>>> import numpy as np
>>> from numpy import linalg as LA
>>> np.set_printoptions(precision=1, suppress=True, linewidth=100, floatmode="fixed")
>>> m1 = np.load("sample9.npy")
>>> m1
array([[ 0,  1, -1, -2, -2,  0,  1],
       [-1,  0, -1, -1,  0, -4, -3],
       [ 1,  1,  0,  4,  1,  2,  1],
       [ 2,  1, -4,  0,  1, -1,  3],
       [ 2,  0, -1, -1,  0,  4,  4],
       [ 0,  4, -2,  1, -4,  0,  0],
       [-1,  3, -1, -3, -4,  0,  0]])
>>> # skew, so no eigenvalue has a real part
>>> left, sigma, Vt = LA.svd(m1)
>>> evecs = Vt[:(sigma > 1e-8).sum()]
>>> rng = np.random.default_rng(38)
>>> x = m1[0] + 5 * m1[1] + rng.integers(2) * np.eye(7)[1]
>>> x
array([ -5.0,   1.0,  -6.0,  -7.0,  -2.0, -20.0, -14.0])
>>> np.round(evecs.T @ evecs, 1) + 0
array([[ 0.4, -0.2, -0.4,  0.1,  0.0,  0.2,  0.0],
       [-0.2,  0.9, -0.2,  0.0,  0.0,  0.1,  0.0],
       [-0.4, -0.2,  0.8,  0.1,  0.0,  0.1,  0.0],
       [ 0.1,  0.0,  0.1,  1.0,  0.0,  0.0,  0.0],
       [ 0.0,  0.0,  0.0,  0.0,  1.0,  0.0,  0.0],
       [ 0.2,  0.1,  0.1,  0.0,  0.0,  0.9,  0.0],
       [ 0.0,  0.0,  0.0,  0.0,  0.0,  0.0,  1.0]])
>>> Y = m1 + rng.integers(-2, 3, (7, 6)) @ rng.integers(-2, 3, (6, 7))
>>> Y
array([[  0,   2,   0,  -3,   0,   2,   2],
       [ -4,   5, -10,   4,  -2,  -5,  -7],
       [  6,  -3,   6,   0,  -3,  -4,   0],
       [ -1,  15,  -5,   2,   1,  -4,   6],
       [  0,  -2,  -6,   1,  -6,   6,  -4],
       [  1,  11,  -2,   1,   0,  -3,   6],
       [ -1,  -2,  -5,  -1,  -3,   1,   0]])
>>> np.round(LA.svd(Y - m1, compute_uv=False), 1) + 0
array([19.9, 17.6, 10.2,  5.8,  1.6,  0.7,  0.0])
>>> LA.norm(m1, axis=0)
array([3.3, 5.3, 4.9, 5.7, 6.2, 6.1, 6.0])
>>> round(float(LA.norm(m1) ** 2 / LA.norm(m1, 2) ** 2), 1)
2.7
>>> round(LA.norm(m1, "nuc"), 1)
np.float64(29.1)
>>> LA.norm(m1, axis=1).argmax()
np.int64(4)
>>> m1[4] @ m1[2]
np.int64(10)
>>> round(float(LA.norm(m1[4], 1)), 1), round(float(LA.norm(m1[4], np.inf)), 1)
(12.0, 4.0)
>>> LA.matrix_rank(m1, rtol=0.1)
np.int64(4)
>>> np.argsort(-LA.norm(m1, axis=0).round(6), kind="stable")[:3]
array([4, 5, 6])
>>> K = np.load("w.npy")
>>> K.round(1) + 0
array([[ 0.5,  0.1, -0.1, -0.1, -0.2,  0.1, -0.1, -0.2,  0.1, -0.1,  0.0, -0.1,  0.0, -0.1, -0.3],
       [ 0.1,  0.7, -0.1,  0.0,  0.0,  0.2,  0.2,  0.1, -0.1, -0.2,  0.0,  0.1, -0.3,  0.2,  0.0],
       [-0.1, -0.1,  0.6,  0.2,  0.0,  0.1,  0.2, -0.1,  0.1,  0.0,  0.2,  0.3,  0.1,  0.0, -0.1],
       [-0.1,  0.0,  0.2,  0.3, -0.1,  0.0, -0.1,  0.1, -0.1,  0.1,  0.1,  0.1,  0.1,  0.3, -0.1],
       [-0.2,  0.0,  0.0, -0.1,  0.6, -0.1,  0.0,  0.0,  0.3, -0.1, -0.3,  0.1, -0.1,  0.1, -0.1],
       [ 0.1,  0.2,  0.1,  0.0, -0.1,  0.6,  0.1,  0.2,  0.2,  0.3,  0.0,  0.0,  0.0, -0.1,  0.0],
       [-0.1,  0.2,  0.2, -0.1,  0.0,  0.1,  0.4,  0.0,  0.1, -0.2,  0.1, -0.1,  0.0, -0.1,  0.2],
       [-0.2,  0.1, -0.1,  0.1,  0.0,  0.2,  0.0,  0.3,  0.0,  0.1,  0.0, -0.1,  0.1,  0.2,  0.1],
       [ 0.1, -0.1,  0.1, -0.1,  0.3,  0.2,  0.1,  0.0,  0.4,  0.0, -0.1, -0.1,  0.1, -0.1, -0.1],
       [-0.1, -0.2,  0.0,  0.1, -0.1,  0.3, -0.2,  0.1,  0.0,  0.5, -0.1,  0.1, -0.1,  0.0,  0.1],
       [ 0.0,  0.0,  0.2,  0.1, -0.3,  0.0,  0.1,  0.0, -0.1, -0.1,  0.2,  0.0,  0.1,  0.0,  0.1],
       [-0.1,  0.1,  0.3,  0.1,  0.1,  0.0, -0.1, -0.1, -0.1,  0.1,  0.0,  0.4, -0.3,  0.0, -0.1],
       [ 0.0, -0.3,  0.1,  0.1, -0.1,  0.0,  0.0,  0.1,  0.1, -0.1,  0.1, -0.3,  0.4,  0.2,  0.0],
       [-0.1,  0.2,  0.0,  0.3,  0.1, -0.1, -0.1,  0.2, -0.1,  0.0,  0.0,  0.0,  0.2,  0.6, -0.2],
       [-0.3,  0.0, -0.1, -0.1, -0.1,  0.0,  0.2,  0.1, -0.1,  0.1,  0.1, -0.1,  0.0, -0.2,  0.4]])
>>> # null space of dimension 8
>>> left, sigma, Vt = LA.svd(K)
>>> sigma.round(1) + 0
array([1.0, 1.0, 1.0, 1.0, 1.0, 1.0, 1.0, 0.0, 0.0, 0.0, 0.0, 0.0, 0.0, 0.0, 0.0])
>>> np.argmax(sigma[:-1] / (sigma[1:] + 1e-6)) + 1
np.int64(7)
>>> Y = left[:, :7] @ np.diag(sigma[:7]) @ Vt[:7]
>>> LA.matrix_rank(Y)
np.int64(7)
>>> round(np.abs(K - Y).max(), 1)
np.float64(0.0)
>>> np.round(LA.norm(K - Y, 2), 1), round(sigma[7], 1)
(np.float64(0.0), np.float64(0.0))
>>> Y = K / LA.norm(K, axis=1, keepdims=True)
>>> C2 = Y @ Y.T
>>> LA.norm(Y, axis=1)
array([1.0, 1.0, 1.0, 1.0, 1.0, 1.0, 1.0, 1.0, 1.0, 1.0, 1.0, 1.0, 1.0, 1.0, 1.0])
>>> rk = LA.matrix_rank(K)
>>> rk
np.int64(7)
>>> null = LA.svd(K)[2][rk:].T
>>> LA.matrix_rank(K.T @ K), LA.matrix_rank(K @ K.T)
(np.int64(7), np.int64(7))
>>> [int(LA.matrix_rank(K[:i])) for i in range(1, len(K) + 1)]
[1, 2, 3, 4, 5, 6, 7, 7, 7, 7, 7, 7, 7, 7, 7]
>>> np.allclose(m1, m1.T)
False
>>> LA.matrix_power(m1, 4)
array([[  738,    16,  -384,   444,   407,  1085,  1302],
       [   16,  1859, -1193,  -695, -2045,    84,   512],
       [ -384, -1193,  1233,   458,  1068,  -196,  -931],
       [  444,  -695,   458,  1415,  1306,   684,   339],
       [  407, -2045,  1068,  1306,  2638,   353,    37],
       [ 1085,    84,  -196,   684,   353,  2324,  2146],
       [ 1302,   512,  -931,   339,    37,  2146,  2575]])
>>> np.allclose(m1 @ m1.T, m1.T @ m1)
True
>>> Y = np.array([[-1, 2, 3, -2, 2, 2, 3, -3, 0, -2, -3],
...     [1, 2, -3, 3, 3, 1, -1, -1, -1, 0, -1],
...     [3, -3, 3, 0, -3, 0, 0, 3, 2, 0, 2],
...     [1, 0, 3, -2, 1, 3, 2, 1, 0, 3, -1],
...     [2, 1, -3, -1, 3, -3, -1, 0, 0, -2, 2],
...     [-3, -2, -3, -1, -3, -2, 0, 3, 0, 1, -2],
...     [-2, 3, 3, 2, -1, 1, -3, 0, 0, 2, -2]])
>>> data = Y.T @ Y
>>> data
array([[ 29,  -7,   3,   0,  10,   0,   2,   3,   5,  -6,  21],
       [ -7,  31,   3,   9,  25,  10,  -6, -23,  -8,  -2, -14],
       [  3,   3,  63,  -9, -12,  30,  12,  -3,   9,  12,  -9],
       [  0,   9,  -9,  23,   1,   0, -18,  -2,  -3,   3,   1],
       [ 10,  25, -12,   1,  42,   6,   5, -26,  -9, -12,  -2],
       [  0,  10,  30,   0,   6,  28,  11, -10,  -1,  11, -14],
       [  2,  -6,  12, -18,   5,  11,  24,  -6,   1,  -4,  -6],
       [  3, -23,  -3,  -2, -26, -10,  -6,  29,   7,  12,   9],
       [  5,  -8,   9,  -3,  -9,  -1,   1,   7,   5,   0,   5],
       [ -6,  -2,  12,   3, -12,  11,  -4,  12,   0,  22,  -7],
       [ 21, -14,  -9,   1,  -2, -14,  -6,   9,   5,  -7,  27]])
>>> rk = LA.matrix_rank(data)
>>> rk
np.int64(7)
>>> null = LA.svd(data)[2][rk:].T
>>> np.round(null @ null.T, 1) + 0
array([[ 0.3,  0.1, -0.1, -0.1, -0.3, -0.1,  0.0, -0.2, -0.2,  0.1, -0.2],
       [ 0.1,  0.5, -0.1,  0.0, -0.3,  0.1,  0.3,  0.1,  0.0,  0.0,  0.2],
       [-0.1, -0.1,  0.1,  0.1,  0.2, -0.2,  0.0,  0.1, -0.2,  0.0,  0.0],
       [-0.1,  0.0,  0.1,  0.2,  0.1, -0.2,  0.2,  0.1,  0.0,  0.1,  0.1],
       [-0.3, -0.3,  0.2,  0.1,  0.4, -0.1, -0.1,  0.1,  0.1,  0.0,  0.0],
       [-0.1,  0.1, -0.2, -0.2, -0.1,  0.5, -0.2,  0.1,  0.1, -0.2,  0.1],
       [ 0.0,  0.3,  0.0,  0.2, -0.1, -0.2,  0.4,  0.1,  0.0,  0.1,  0.1],
       [-0.2,  0.1,  0.1,  0.1,  0.1,  0.1,  0.1,  0.3, -0.2, -0.2,  0.2],
       [-0.2,  0.0, -0.2,  0.0,  0.1,  0.1,  0.0, -0.2,  0.8,  0.2,  0.1],
       [ 0.1,  0.0,  0.0,  0.1,  0.0, -0.2,  0.1, -0.2,  0.2,  0.2, -0.1],
       [-0.2,  0.2,  0.0,  0.1,  0.0,  0.1,  0.1,  0.2,  0.1, -0.1,  0.2]])
>>> np.allclose(data @ null, 0)
True
>>> LA.matrix_rank(data.T @ data), LA.matrix_rank(data @ data.T)
(np.int64(7), np.int64(7))
>>> [int(LA.matrix_rank(data[:, :j + 1])) for j in range(11)]
[1, 2, 3, 4, 5, 6, 7, 7, 7, 7, 7]
>>> feats = np.load("out5.npy")
>>> feats
array([[ 3.3,  2.0, -3.2],
       [-2.9, -0.7,  4.0],
       [-2.4, -1.4, -4.2],
       [-1.2, -4.5, -1.8],
       [ 0.8, -4.3,  2.3],
       [-2.1,  3.9, -2.4],
       [-3.6, -3.4, -0.8],
       [ 3.4,  1.5,  3.3],
       [-0.1, -4.9, -0.9],
       [-1.1, -4.1,  2.7],
       [ 2.5, -0.3,  4.3],
       [-4.2, -1.6,  2.2],
       [-0.3,  3.8, -3.3],
       [-3.5,  0.9,  3.4],
       [ 4.6,  0.9,  1.8],
       [-3.5,  0.8,  3.5],
       [ 1.9,  0.7, -4.6],
       [ 3.1, -1.4,  3.7],
       [-3.2, -3.6,  1.3],
       [ 3.0, -3.7,  1.5],
       [ 3.7,  2.2,  2.6],
       [-4.8,  0.8,  1.1],
       [-1.6,  0.7, -4.7],
       [-1.5, -2.1,  4.3],
       [ 1.5,  3.4, -3.4],
       [-3.1, -1.9, -3.4],
       [ 4.7,  0.4,  1.7],
       [ 1.7,  1.2,  4.5],
       [-1.2, -0.5,  4.8],
       [-1.5,  0.2,  4.8],
       [ 3.3, -1.8,  3.3],
       [ 0.8,  4.9,  0.0]])
>>> C2 = np.cov(feats, rowvar=False)
>>> feats.std(axis=0)
array([2.8, 2.6, 3.1])
>>> np.round(np.corrcoef(feats[:, 0], feats[:, 2])[0, 1], 1)
np.float64(0.1)
>>> np.polyfit(feats[:, 0], feats[:, 2], 1)
array([0.1, 0.9])
